$ python -q
>>> import numpy as np
>>> from numpy import linalg as LA
>>> np.set_printoptions(precision=2, suppress=True, linewidth=100)
>>> E = np.loadtxt("x.csv", delimiter=",")
>>> E
array([[ -0.7,   0.5,   1.9,  -2. ,   0.4],
       [  0.1,   1. ,  -1.5,  -1.4,  -1.3],
       [ -8. , -12. , -26. ,   6. ,  -2. ],
       [ -0.7,   1.6,  -0.8,  -0.2,   0.6],
       [  0.5,   0.9,  -1.6,   0.3,  -1.5],
       [  1.4,  -0.6,  -0.4,   0.7,   0. ],
       [ -0.4,  -1. ,  -0.8,  -0.4,  -0.5],
       [  0. ,   0.5,   0.9,   0.1,  -0.5],
       [  0.2,  -0.3,   0.3,   0.6,   1.2],
       [  0.7,   0.4,  -1. ,  -1.6,   0.7],
       [  0.2,  -0.8,  -0.8,  -0.2,  -0.1],
       [ -0.1,  -0.5,  -1.8,  -1.7,  -0.2],
       [  0.2,   0.4,   0.2,  -0.7,  -0.3]])
>>> out = np.array([[-2, -3, 0], [3, 0, -2], [1, -3, -2], [1, 3, 1], [-3, 2, -3]])
>>> LA.matrix_rank(np.vstack([E, out.T]))
np.int64(5)
>>> print(np.vstack([E, out.T]).shape)
(16, 5)
>>> X = np.load("run12.npy")
>>> X
array([[0, 1, 0],
       [1, 0, 0],
       [0, 0, 0]])
>>> ev, evecs = LA.eigh(X)
>>> vec = np.array([2, 2, 2])
>>> evecs * np.maximum(ev, 0) @ evecs.T
array([[0.5, 0.5, 0. ],
       [0.5, 0.5, 0. ],
       [0. , 0. , 0. ]])
>>> LA.eigvalsh(X[1:, 1:])
array([0., 0.])
>>> (np.sign(evecs[:, -1].round(6)) == np.sign(evecs[0, -1].round(6))).astype(int)
array([1, 1, 0])
>>> round(float(vec @ X @ vec / (vec @ vec)), 2), ev[0], ev[-1]
(0.67, np.float64(-1.0), np.float64(1.0))
>>> np.abs(X).sum(axis=1).max(), np.abs(ev).max()
(np.int64(1), np.float64(1.0))
>>> W0 = np.load("m.npy")
>>> print(W0)
[[ 1  0  0  0  0  0]
 [ 0  0  0  0 -2  0]
 [ 0  0  0  0  0 -3]
 [ 0  0  0  3  0  0]
 [ 0 -2  0  0  0  0]
 [ 0  0 -2  0  0  0]]
>>> rng = np.random.default_rng(1139)
>>> out = W0 + rng.integers(-2, 3, (6, 5)) @ rng.integers(-2, 3, (5, 6))
>>> out
array([[ 3,  5, -5,  4,  4, -3],
       [ 7, -4,  1,  3,  5,  5],
       [ 9, -3,  1,  7,  8, -2],
       [ 6, -6,  0,  5,  4,  2],
       [ 6, -9,  0,  4,  2, -3],
       [-8,  2,  5, -4, -7,  1]])
>>> np.abs(out - W0).sum(axis=1)
array([23, 27, 29, 20, 22, 29])
>>> print(np.round(LA.svd(out - W0, compute_uv=False), 2) + 0)
[25.09 11.67  7.17  4.96  0.35  0.  ]
>>> m1 = np.loadtxt("case9.csv", delimiter=",")
>>> m1
array([[0.25, 0.38, 0.38],
       [0.  , 0.5 , 0.5 ],
       [0.33, 0.22, 0.44]])
>>> round(float(LA.eigvals(m1).sum().real), 2)
1.19
>>> np.round(np.einsum("ii->", m1), 2)
np.float64(1.19)
>>> LA.eigvals(m1)
array([0.1+0.14j, 0.1-0.14j, 1. +0.j  ])
>>> round(float(LA.det(2 * m1)), 2), round(float(LA.det(m1)), 2)
(0.22, 0.03)
>>> round(np.einsum("ij,ji->", m1, m1), 2)
np.float64(0.98)
>>> np.poly(m1)
array([ 1.  , -1.19,  0.22, -0.03])
>>> np.kron(np.eye(2, dtype=int), m1)
array([[0.25, 0.38, 0.38, 0.  , 0.  , 0.  ],
       [0.  , 0.5 , 0.5 , 0.  , 0.  , 0.  ],
       [0.33, 0.22, 0.44, 0.  , 0.  , 0.  ],
       [0.  , 0.  , 0.  , 0.25, 0.38, 0.38],
       [0.  , 0.  , 0.  , 0.  , 0.5 , 0.5 ],
       [0.  , 0.  , 0.  , 0.33, 0.22, 0.44]])
>>> vec = np.array([-5, 2, 2])
>>> a = np.maximum(m1 @ vec, 0)
>>> print(np.maximum(m1 @ (3 * vec), 0))
[0.75 6.   0.  ]
>>> a
array([0.25, 2.  , 0.  ])
>>> print(m1 * (a > 1e-9)[:, None])
[[0.25 0.38 0.38]
 [0.   0.5  0.5 ]
 [0.   0.   0.  ]]
>>> G = m1.T @ m1
>>> print(round(np.trace(G), 2), round((m1 ** 2).sum(), 2))
1.2 1.2
>>> LA.eigvalsh(G)[::-1]
array([1.1 , 0.09, 0.01])
>>> LA.matrix_rank(G)
np.int64(3)
>>> print(G)
[[0.17 0.17 0.24]
 [0.17 0.44 0.49]
 [0.24 0.49 0.59]]
>>> np.allclose(G, G.T)
True
>>> A = np.loadtxt("w.csv", delimiter=",")
>>> A
array([[-0.89,  0.62,  0.18],
       [ 0.71,  0.27,  0.3 ],
       [ 0.45,  0.33,  0.27],
       [-0.97, -0.46, -0.57],
       [-0.65,  0.12, -0.06],
       [-0.99,  0.97,  0.68],
       [-0.48, -0.76, -0.58],
       [-0.99,  0.12, -0.4 ],
       [-0.78, -0.73, -0.61],
       [ 0.81,  0.63,  0.55],
       [-0.84,  0.48,  0.1 ],
       [ 0.03, -0.4 , -0.24],
       [ 0.75, -0.38, -0.07],
       [ 0.76,  0.64,  0.54]])
>>> out = np.c_[A[:, :1] @ np.array([[-1]]), np.array([3, 3, 2, 0, 2, 1, 0, 0, 3, 3, 2, 1, 1, 1])]
>>> print(out)
[[ 0.89  3.  ]
 [-0.71  3.  ]
 [-0.45  2.  ]
 [ 0.97  0.  ]
 [ 0.65  2.  ]
 [ 0.99  1.  ]
 [ 0.48  0.  ]
 [ 0.99  0.  ]
 [ 0.78  3.  ]
 [-0.81  3.  ]
 [ 0.84  2.  ]
 [-0.03  1.  ]
 [-0.75  1.  ]
 [-0.76  1.  ]]
>>> print(np.round(LA.lstsq(A, out[:, 0])[0], 2) + 0)
[-1.  0.  0.]
>>> print(LA.matrix_rank(np.c_[A, out]))
4
>>> np.round(LA.norm(out - A @ LA.lstsq(A, out)[0], axis=0), 2) + 0
array([0.  , 6.71])
>>> J = np.loadtxt("test10.csv", delimiter=",")
>>> print(J)
[[-0.2  -0.3  -1.44 -1.2  -0.3 ]
 [-1.3   0.3  -1.56  1.3  -0.3 ]
 [-1.3  -0.9  -0.3  -0.7  -0.2 ]
 [ 0.8  -0.2  -1.5   0.6  -0.4 ]
 [ 1.5  -0.1  -3.37  0.2  -0.8 ]
 [-2.4   0.   -3.28  1.   -0.8 ]
 [ 0.2  -0.7  -0.61  0.7  -0.2 ]
 [ 1.    0.5   4.48 -0.5   1.1 ]
 [-0.9  -0.4  -4.86 -0.5  -1.2 ]
 [ 0.1  -0.8  -2.33  0.4  -0.4 ]
 [ 0.9  -0.7   2.41 -1.7   0.7 ]
 [-0.5  -1.5  -1.62 -1.   -0.4 ]
 [ 0.3   1.6  -3.24  2.7  -0.7 ]
 [ 1.3   0.4   0.77 -0.7   0.2 ]
 [-1.1  -0.4  -1.49  1.3  -0.3 ]
 [ 0.1   0.5   0.94 -1.    0.2 ]
 [-0.1  -2.8  -4.77 -0.6  -1.1 ]
 [-0.3   0.7  -5.79 -0.6  -1.4 ]
 [ 1.9   0.3   7.9  -0.3   1.9 ]
 [ 0.8   2.3  -4.28  1.4  -1.1 ]
 [-0.5  -1.1  -4.99 -1.3  -1.2 ]
 [ 1.2  -1.5  -5.29 -0.3  -1.3 ]
 [-1.6  -0.7   0.92 -0.5   0.3 ]
 [-0.6   0.1  -0.54  0.2  -0.1 ]
 [ 2.    0.1  -1.54  1.3  -0.4 ]
 [ 0.8  -2.7  -2.02  0.4  -0.5 ]
 [ 0.2   1.9   8.96 -0.4   2.3 ]
 [ 0.8   0.5   1.61  1.4   0.4 ]
 [-0.4   0.1   1.64 -0.2   0.4 ]
 [-0.2   1.4  -1.62 -0.1  -0.5 ]]
>>> (X != 0).astype(int)
array([[0, 1, 0],
       [1, 0, 0],
       [0, 0, 0]])
>>> round(float(LA.det(X)), 2)
0.0
>>> print(np.flatnonzero(LA.matrix_power((X != 0) + (X.T != 0) + np.eye(3), 3)[0]))
[0 1]
>>> Q, _ = LA.qr(np.array([[-2.5, 1.4, -0.8, 1.3, 0.7, 0.0],
...     [-0.3, -0.2, 0.6, 1.3, 1.0, -0.1],
...     [0.2, 0.8, -0.5, -0.8, -0.2, -0.4],
...     [1.2, -0.1, 0.7, 0.7, -0.6, -0.6],
...     [-0.4, -1.0, 1.6, -1.6, 0.0, -0.9],
...     [-1.2, -2.2, 0.3, 2.1, -0.4, -0.1]]))
>>> evecs, _ = LA.qr(np.array([[-1.2, 0.5, -0.3, 0.9],
...     [-0.4, 0.8, 2.3, 0.3],
...     [-1.1, -0.2, -1.1, -1.0],
...     [-1.0, -0.6, 0.4, 0.7]]))
>>> sigma = 3 * 0.2 ** np.arange(4)
>>> mat = Q[:, :4] * sigma @ evecs[:4]
>>> mat.round(2) + 0
array([[ 1.44,  0.82,  1.11,  1.44],
       [ 0.17,  0.15,  0.07,  0.18],
       [-0.15, -0.2 ,  0.03, -0.06],
       [-0.73, -0.48, -0.49, -0.61],
       [ 0.22,  0.33,  0.  ,  0.21],
       [ 0.84,  0.8 ,  0.19,  0.46]])
>>> vec = np.array([0, -1, -3, 2])
>>> rhs = mat @ vec
>>> beta, lr = np.zeros(4), 1 / LA.norm(mat, 2) ** 2
>>> for i in range(50):
...     beta -= lr * mat.T @ (mat @ beta - rhs)
...     if i % 10 == 0: print(i, round(LA.norm(mat @ beta - rhs), 2))
... 
0 0.4
10 0.33
20 0.3
30 0.28
40 0.27
>>> beta
array([-0.31,  0.12, -0.51, -0.27])
>>> P = mat @ LA.solve(mat.T @ mat, mat.T)
>>> np.round(LA.eigvalsh(P), 2) + 0
array([0., 0., 1., 1., 1., 1.])
>>> print(np.allclose(P @ P, P))
True
>>> data = np.loadtxt("sample9.csv", delimiter=",")
>>> data
array([[-1.05, -3.06,  5.14, -4.77],
       [ 1.77,  3.45,  1.22,  3.75],
       [-0.48, -0.94,  3.25, -3.09],
       [ 0.84,  1.04,  2.82,  0.89],
       [ 1.17,  1.48,  0.86, -0.43],
       [-1.66,  2.67,  4.63,  3.16],
       [ 0.1 ,  0.78,  3.83,  0.95],
       [ 2.3 ,  1.76, -0.08,  0.01],
       [-1.25,  1.54,  3.57,  0.5 ],
       [ 1.72,  2.87,  0.98,  2.49],
       [ 1.14,  2.79,  1.04,  1.85],
       [-2.97, -3.42,  6.67, -5.44],
       [ 2.54,  4.  , -2.08,  1.44],
       [ 6.02,  5.77, -6.39,  2.58],
       [-0.16, -0.47,  2.05, -3.44],
       [ 3.71,  4.53, -1.57,  4.08],
       [ 3.39,  4.07, -2.28,  2.17],
       [-2.86, -1.54,  6.59, -2.42],
       [-2.13,  2.28,  5.26,  2.83],
       [ 0.95,  0.41,  0.52, -2.77],
       [ 5.39,  8.07, -6.  ,  6.09],
       [ 0.22, -2.33,  2.82, -5.12],
       [-0.06, -1.23,  2.55, -3.97],
       [ 3.15,  5.56, -3.85,  2.43],
       [ 3.52,  4.59, -2.05,  3.4 ],
       [ 1.02, -1.02,  1.78, -3.47],
       [ 0.69,  2.24,  3.04,  2.93],
       [ 1.86,  3.01,  0.  ,  1.67],
       [-0.66,  6.38,  1.42,  6.24]])
>>> f, r1 = data[25], data[19]
>>> round(float(f @ f), 2)
17.29
>>> pr = (f @ r1) / (f @ f) * f
>>> pr
array([ 0.65, -0.65,  1.14, -2.23])
>>> r1 - pr
array([ 0.3 ,  1.06, -0.62, -0.54])
>>> LA.matrix_rank(np.outer(f, r1))
np.int64(1)
>>> out = data + rng.integers(-2, 3, (29, 3)) @ rng.integers(-2, 3, (3, 4))
>>> out
array([[ 4.95, -3.06, -0.86, -8.77],
       [ 2.77,  6.45,  0.22,  5.75],
       [ 5.52,  0.06, -2.75, -4.09],
       [ 1.84, -2.96,  1.82,  0.89],
       [ 5.17, -0.52, -3.14,  3.57],
       [-7.66,  0.67, 10.63,  1.16],
       [ 3.1 ,  0.78,  0.83, -1.05],
       [-2.7 ,  8.76,  4.92, -0.99],
       [-9.25,  2.54, 11.57,  2.5 ],
       [ 6.72, -4.13, -4.02,  3.49],
       [-4.86,  2.79,  7.04,  5.85],
       [-7.97,  3.58, 11.67, -6.44],
       [-3.46,  9.  ,  3.92,  1.44],
       [ 2.02,  2.77, -2.39,  2.58],
       [ 3.84,  1.53, -1.95, -6.44],
       [-4.29,  4.53,  6.43,  3.08],
       [ 6.39, -0.93, -5.28,  4.17],
       [-6.86,  7.46, 10.59, -4.42],
       [-2.13,  2.28,  5.26,  2.83],
       [-2.05,  0.41,  3.52, -0.77],
       [-4.61, 10.07,  4.  ,  6.09],
       [ 7.22, -5.33, -4.18, -6.12],
       [ 0.94, -3.23,  1.55,  2.03],
       [ 3.15,  3.56, -3.85, -3.57],
       [ 6.52,  5.59, -5.05,  4.4 ],
       [-3.98, -1.02,  6.78, -6.47],
       [ 2.69,  5.24,  1.04, -2.07],
       [-5.14, 11.01,  7.  , -1.33],
       [-0.66,  4.38,  1.42,  0.24]])
>>> out - data
array([[  6.,   0.,  -6.,  -4.],
       [  1.,   3.,  -1.,   2.],
       [  6.,   1.,  -6.,  -1.],
       [  1.,  -4.,  -1.,   0.],
       [  4.,  -2.,  -4.,   4.],
       [ -6.,  -2.,   6.,  -2.],
       [  3.,   0.,  -3.,  -2.],
       [ -5.,   7.,   5.,  -1.],
       [ -8.,   1.,   8.,   2.],
       [  5.,  -7.,  -5.,   1.],
       [ -6.,   0.,   6.,   4.],
       [ -5.,   7.,   5.,  -1.],
       [ -6.,   5.,   6.,   0.],
       [ -4.,  -3.,   4.,   0.],
       [  4.,   2.,  -4.,  -3.],
       [ -8.,   0.,   8.,  -1.],
       [  3.,  -5.,  -3.,   2.],
       [ -4.,   9.,   4.,  -2.],
       [  0.,   0.,   0.,   0.],
       [ -3.,   0.,   3.,   2.],
       [-10.,   2.,  10.,   0.],
       [  7.,  -3.,  -7.,  -1.],
       [  1.,  -2.,  -1.,   6.],
       [  0.,  -2.,   0.,  -6.],
       [  3.,   1.,  -3.,   1.],
       [ -5.,   0.,   5.,  -3.],
       [  2.,   3.,  -2.,  -5.],
       [ -7.,   8.,   7.,  -3.],
       [  0.,  -2.,   0.,  -6.]])
>>> LA.matrix_rank(out - data, tol=1e-8)
np.int64(3)
>>> Q, evecs = LA.qr(data[:, :1])[0], LA.qr(data[:, 1:])[0]
>>> sigma = LA.svd(Q.T @ evecs, compute_uv=False)
>>> (sigma > 0.9).sum()
np.int64(1)
>>> sigma
array([0.92])
>>> np.degrees(np.arccos(sigma.clip(0, 1)))
array([22.63])
>>> Xc = (data - data.mean(axis=0)) / data.std(axis=0)
>>> np.argwhere(np.abs(Xc) > 2)
array([[13,  0],
       [13,  2],
       [20,  0],
       [20,  1],
       [20,  2]])
>>> beta = LA.lstsq(np.delete(Xc, 1, axis=1), Xc[:, 1])[0]
>>> beta
array([-0.48, -0.86,  0.72])
>>> vec = np.array([2, 0, 1, 0])
>>> rhs = data @ vec
>>> print(np.round(LA.solve(data.T @ data, data.T @ rhs), 2) + 0)
[2. 0. 1. 0.]
>>> print(np.round(LA.pinv(data) @ data, 2) + 0)
[[1. 0. 0. 0.]
 [0. 1. 0. 0.]
 [0. 0. 1. 0.]
 [0. 0. 0. 1.]]
>>> np.round(LA.lstsq(data, rhs)[0], 2) + 0
array([2., 0., 1., 0.])
>>> rhs = rhs + 0.05 * rng.normal(size=29)
>>> rhs
array([2.92, 4.78, 2.31, 4.6 , 3.24, 1.28, 4.01, 4.52, 1.09, 4.36, 3.29, 0.76, 2.99, 5.68, 1.73,
       5.87, 4.52, 0.91, 1.04, 2.41, 4.81, 3.31, 2.37, 2.44, 5.03, 3.92, 4.4 , 3.72, 0.07])
>>> beta, *_ = LA.lstsq(data, rhs)
>>> print(np.round(data.T @ (rhs - data @ beta), 2) + 0)
[0. 0. 0. 0.]
>>> round(LA.norm(rhs - data @ beta), 2)
np.float64(0.24)
